% python3 -q
>>> import numpy as np
>>> import numpy.linalg as la
>>> np.set_printoptions(precision=4, suppress=True, linewidth=140, sign=" ")
>>> F = np.loadtxt("dump.csv", delimiter=",")
>>> F
array([[  52.,   50.,   60.,   26.,   40.,   13.],
       [  50.,   86.,   72.,   23.,   54.,   19.],
       [  60.,   72.,  110.,   39.,   63.,   30.],
       [  26.,   23.,   39.,   28.,   28.,    5.],
       [  40.,   54.,   63.,   28.,   48.,   18.],
       [  13.,   19.,   30.,    5.,   18.,   15.]])
>>> w, vecs = la.eigh(F)
>>> np.abs(vecs[:, -1]).round(6).argmax()
np.int64(2)
>>> np.abs(vecs[:, -1])
array([ 0.3864,  0.4973,  0.6034,  0.2332,  0.3997,  0.159 ])
>>> np.unique(w.round(6) + 0, return_counts=True)[1]
array([ 1,  1,  1,  1,  1,  1])
>>> np.round(vecs.T @ vecs, 4) + 0
array([[ 1.,  0.,  0.,  0.,  0.,  0.],
       [ 0.,  1.,  0.,  0.,  0.,  0.],
       [ 0.,  0.,  1.,  0.,  0.,  0.],
       [ 0.,  0.,  0.,  1.,  0.,  0.],
       [ 0.,  0.,  0.,  0.,  1.,  0.],
       [ 0.,  0.,  0.,  0.,  0.,  1.]])
>>> la.svd(F, compute_uv=False)
array([ 272.4666,   29.0824,   19.5486,   11.2227,    6.0573,    0.6224])
>>> vec = np.array([5, 1, 3, 4, 5, 0])
>>> np.einsum("ij,j->i", F, vec)
array([  794.,   914.,  1173.,   522.,   795.,   284.])
>>> F @ np.eye(6)[0]
array([ 52.,  50.,  60.,  26.,  40.,  13.])
>>> (F @ vec).argmax()
np.int64(2)
>>> F * vec
array([[ 260.,   50.,  180.,  104.,  200.,    0.],
       [ 250.,   86.,  216.,   92.,  270.,    0.],
       [ 300.,   72.,  330.,  156.,  315.,    0.],
       [ 130.,   23.,  117.,  112.,  140.,    0.],
       [ 200.,   54.,  189.,  112.,  240.,    0.],
       [  65.,   19.,   90.,   20.,   90.,    0.]])
>>> (F * vec).sum(axis=1)
array([  794.,   914.,  1173.,   522.,   795.,   284.])
